In [1]: import numpy as np

In [2]: np.set_printoptions(precision=2, suppress=True, linewidth=120)

In [3]: feats = np.array([[-9, -6, 6, 9],
   ...:     [2, 7, -5, 0],
   ...:     [-7, -4, -2, 5],
   ...:     [-6, -5, -6, 8],
   ...:     [1, 8, -4, -2]])

In [4]: feats[:, 3] = -2 * feats[:, 1]

In [5]: feats
Out[5]: 
array([[ -9,  -6,   6,  12],
       [  2,   7,  -5, -14],
       [ -7,  -4,  -2,   8],
       [ -6,  -5,  -6,  10],
       [  1,   8,  -4, -16]])

In [6]: G = feats.T @ feats

In [7]: np.linalg.matrix_rank(G)
Out[7]: np.int64(3)

In [8]: np.allclose(G, G.T)
Out[8]: True

In [9]: np.diag(G)
Out[9]: array([171, 190, 117, 760])

In [10]: T = np.stack([feats, 2 * feats, feats[::-1]])

In [11]: np.einsum("bij,cij->bc", T, T)
Out[11]: 
array([[ 1238,  2476,  -727],
       [ 2476,  4952, -1454],
       [ -727, -1454,  1238]])

In [12]: (T @ feats.T).shape
Out[12]: (3, 5, 5)

In [13]: f = np.array([-2, 0, -1, -2])

In [14]: rng = np.random.default_rng(38672)

In [15]: F = np.outer(rng.normal(size=10), f) + 0.1 * rng.normal(size=(10, 4))

In [16]: F
Out[16]: 
array([[ 2.4 ,  0.03,  1.39,  2.32],
       [ 3.86,  0.11,  2.09,  3.9 ],
       [-1.21,  0.14, -0.5 , -1.02],
       [-0.36, -0.04, -0.03, -0.22],
       [ 0.53, -0.06,  0.19,  0.46],
       [-0.94,  0.01, -0.53, -1.02],
       [-0.94,  0.02, -0.52, -0.86],
       [-1.66,  0.18, -0.73, -1.44],
       [-2.46, -0.15, -1.25, -2.55],
       [-2.11,  0.04, -0.9 , -2.18]])

In [17]: C = F[[6, 7]].astype(float)

In [18]: for _ in range(7):
    ...:     idx = np.linalg.norm(F[:, None] - C, axis=-1).argmin(axis=1)
    ...:     C = np.array([F[idx == j].mean(axis=0) for j in range(2)])
    ...: 

In [19]: idx
Out[19]: array([0, 0, 1, 1, 0, 1, 1, 1, 1, 1])

In [20]: np.round(C[1] - C[0], 2) + 0
Out[20]: array([-3.65,  0.  , -1.86, -3.55])

In [21]: C
Out[21]: 
array([[ 2.26,  0.03,  1.22,  2.23],
       [-1.38,  0.03, -0.64, -1.33]])
